$ python -q
>>> import numpy as np
>>> from numpy import linalg as LA
>>> np.set_printoptions(precision=4, suppress=True, linewidth=200)
>>> def rd(a):
...     return np.round(a, 4) + 0
... 
>>> K = np.load("a.npy")
>>> print(K)
[[3. 0. 0.]
 [0. 4. 2.]
 [0. 1. 2.]]
>>> w, vecs = LA.eig(K)
>>> print(K @ vecs[:, 0] - w[0] * vecs[:, 0])
[0. 0. 0.]
>>> print(rd(np.sort(LA.eigvals(K.T))))
[1.2679 3.     4.7321]
>>> print(rd(np.prod(w)))
18.0
>>> proj = np.triu(np.array([[2, 1, 1], [-2, -1, -1], [2, 0, -1]]), 1) + np.eye(3)
>>> other = proj @ K @ LA.inv(proj)
>>> print(rd(LA.det(other)))
18.0
>>> print(proj @ K - K @ proj)
[[ 0.  2.  1.]
 [ 0. -1.  2.]
 [ 0.  0.  1.]]
>>> print(rd(np.poly(other)))
[  1.  -9.  24. -18.]
>>> print(LA.matrix_rank(other))
3
>>> other = K / np.sqrt((K ** 2).mean(axis=1, keepdims=True))
>>> print(rd(other[0]))
[1.7321 0.     0.    ]
>>> print(LA.matrix_rank(other) == LA.matrix_rank(K))
True
>>> print(LA.matrix_rank(K - K.mean(axis=1, keepdims=True)))
2
>>> other = K / LA.norm(K, axis=1, keepdims=True)
>>> C2 = other @ other.T
>>> print(np.argwhere(np.triu(np.abs(C2) > 0.95, 1)))
[]
>>> print((C2 - 2 * np.eye(3)).round(6).argmax(axis=1))
[1 2 1]
>>> print(rd(C2))
[[1.  0.  0. ]
 [0.  1.  0.8]
 [0.  0.8 1. ]]
>>> print(rd(LA.norm(other, axis=1)))
[1. 1. 1.]
>>> print(rd(np.degrees(np.arccos(np.clip(C2[2, 1], -1, 1)))))
36.8699
>>> feats = np.loadtxt("data.csv", delimiter=",")
>>> print(rd(feats))
[[-0.9931 -0.1172]
 [-0.1172  0.9931]]
>>> vec = np.array([0, 0, 0])
>>> target = K @ vec
>>> b, lr = np.zeros(3), 1 / LA.norm(K, 2) ** 2
>>> for i in range(150):
...     b -= lr * K.T @ (K @ b - target)
...     if i % 50 == 0: print(i, round(LA.norm(K @ b - target), 4))
... 
0 0.0
50 0.0
100 0.0
>>> print(rd(LA.cond(K)))
3.911
>>> print(b)
[0. 0. 0.]
>>> w, vecs = LA.eigh(feats)
>>> vec = np.array([0, -2])
>>> print(rd(vecs * np.abs(w) @ vecs.T))
[[1. 0.]
 [0. 1.]]
>>> print(rd(vec @ feats @ vec))
3.9724
>>> vec = np.array([-2, -5])
>>> print([p for p in range(1, 25) if np.allclose(LA.matrix_power(feats, p), np.eye(2))])
[2, 4, 6, 8, 10, 12, 14, 16, 18, 20, 22, 24]
>>> print(rd(LA.det(feats)))
-1.0
>>> print(rd(LA.inv(feats)))
[[-0.9931 -0.1172]
 [-0.1172  0.9931]]
>>> print(rd(np.abs(LA.eigvals(feats))))
[1. 1.]
>>> print(rd(np.sort(np.abs(np.degrees(np.angle(LA.eigvals(feats)))))))
[  0. 180.]
>>> print(2 - LA.matrix_rank(feats - np.eye(2), tol=1e-8))
1
>>> E = np.loadtxt("arr.csv", delimiter=",")
>>> print(E)
[[5. 1. 1. 1. 1.]
 [1. 5. 1. 1. 1.]
 [1. 1. 5. 1. 1.]
 [1. 1. 1. 5. 1.]
 [1. 1. 1. 1. 5.]]
>>> other = np.array([[3, 0], [1, 3], [1, 3], [2, -3], [3, -1]])
>>> print(E @ other)
[[ 22.   2.]
 [ 14.  14.]
 [ 14.  14.]
 [ 18. -10.]
 [ 22.  -2.]]
>>> print(LA.matrix_rank(E @ other))
2
>>> vec = np.ones(5)
>>> for _ in range(3):
...     vec = E @ vec
...     vec /= LA.norm(vec)
...     print(round(vec @ E @ vec, 4))
... 
9.0
9.0
9.0
>>> print(rd(vec))
[0.4472 0.4472 0.4472 0.4472 0.4472]
>>> print(rd(LA.eigvalsh(E)[-1]))
9.0
>>> f = np.array([9, 2, 4])
>>> r1 = np.array([-5, -9, -5, 3, -3])
>>> arr = f[:, None] + r1[None, :]
>>> print(arr)
[[ 4  0  4 12  6]
 [-3 -7 -3  5 -1]
 [-1 -5 -1  7  1]]
>>> U, sigma = LA.svd(arr)
Traceback (most recent call last):
  File "<python-input-59>", line 1, in <module>
    U, sigma = LA.svd(arr)
    ^^^^^^^^
ValueError: too many values to unpack (expected 2)
>>> U, sigma, Vh = LA.svd(arr, full_matrices=False)
>>> print(rd(sigma / sigma[0]))
[1.     0.6367 0.    ]
>>> print(rd(U.T @ arr @ Vh.T))
[[16.4864  0.      0.    ]
 [ 0.     10.4975  0.    ]
 [ 0.      0.      0.    ]]
>>> print(rd(U.T @ U))
[[1. 0. 0.]
 [0. 1. 0.]
 [0. 0. 1.]]
>>> print(rd(Vh @ Vh.T))
[[1. 0. 0.]
 [0. 1. 0.]
 [0. 0. 1.]]
>>> print(np.allclose(arr[:-1].T @ LA.lstsq(arr[:-1].T, arr[-1])[0], arr[-1]))
True
>>> print(rd(np.trace(LA.pinv(arr) @ arr)))
2.0
>>> C2 = arr.T @ arr
>>> print(C2)
[[ 26  26  26  26  26]
 [ 26  74  26 -70   2]
 [ 26  26  26  26  26]
 [ 26 -70  26 218  74]
 [ 26   2  26  74  38]]
>>> print(np.diag(C2))
[ 26  74  26 218  38]
>>> M = np.loadtxt("mat.csv", delimiter=",")
>>> print(rd(M))
[[0.3333 0.3333 0.3333]
 [0.     1.     0.    ]
 [0.     0.     1.    ]]
>>> O = M.astype(float).copy()
>>> for j in range(3):
...     O[:, j] -= O[:, :j] @ (O[:, :j].T @ O[:, j])
...     O[:, j] /= LA.norm(O[:, j])
... 
>>> print(rd(O.T @ M))
[[0.3333 0.3333 0.3333]
 [0.     1.     0.    ]
 [0.     0.     1.    ]]
>>> print(O.T @ O)
[[1. 0. 0.]
 [0. 1. 0.]
 [0. 0. 1.]]
>>> rng = np.random.default_rng(7113)
>>> X = np.eye(2, dtype=int)[rng.permutation(2)]
>>> print(X)
[[1 0]
 [0 1]]
>>> print(rd(np.poly(feats)))
[ 1.  0. -1.]
>>> print(rd(np.kron(np.eye(2, dtype=int), feats)))
[[-0.9931 -0.1172  0.      0.    ]
 [-0.1172  0.9931  0.      0.    ]
 [ 0.      0.     -0.9931 -0.1172]
 [ 0.      0.     -0.1172  0.9931]]
>>> m1 = np.load("x.npy")
>>> print(m1)
[[ 1  0  0  0  0]
 [ 0  1  0  0  0]
 [-1  3  1  0  0]
 [-3 -1  2  1  0]
 [ 2  2 -2  3  1]]
>>> w, vecs = LA.eig(m1)
>>> print(m1 @ vecs[:, 0] - w[0] * vecs[:, 0])
[0. 0. 0. 0. 0.]
>>> print(rd(np.sort(LA.eigvals(m1 @ m1))))
[1. 1. 1. 1. 1.]
>>> U, sigma, Vh = LA.svd(m1)
>>> print(rd(sigma))
[5.3628 3.6944 2.6911 0.5898 0.0318]
>>> other = U[:, :4] @ np.diag(sigma[:4]) @ Vh[:4]
>>> print(rd(np.abs(m1 - other).max()))
0.0293
>>> print(rd(LA.norm(m1 - other, 2)), rd(sigma[4]))
0.0318 0.0318
>>> print(LA.matrix_rank(other))
4
>>> data = np.load("m.npy")
>>> print(data)
[[0 0 1]
 [0 1 0]
 [1 0 0]]
>>> w, vecs = LA.eigh(data)
>>> print(w.sum(), np.trace(data))
1.0 1
>>> print(w)
[-1.  1.  1.]
>>> print(np.unique(w.round(6) + 0, return_counts=True)[1])
[1 2]
>>> print(rd(LA.svd(data, compute_uv=False)))
[1. 1. 1.]
>>> print(rd(LA.pinv(data)))
[[0. 0. 1.]
 [0. 1. 0.]
 [1. 0. 0.]]
>>> print(data.T @ data)
[[1 0 0]
 [0 1 0]
 [0 0 1]]
>>> f = np.array([1, 5])
>>> print(np.cross(data[2, :3], data[1, :3]))
[0 0 1]
>>> print(LA.norm(data, axis=1).argmax())
0
>>> print(rd(LA.norm(data, 1)), rd(LA.norm(data, np.inf)))
1.0 1.0
>>> w, vecs = LA.eigh(data)
>>> vec = np.array([1, 3, 1])
>>> print(vec @ data @ vec / (vec @ vec), w[0], w[-1])
1.0 -1.0 1.0
>>> print(rd(LA.eigvalsh(data[1:, 1:])))
[0. 1.]
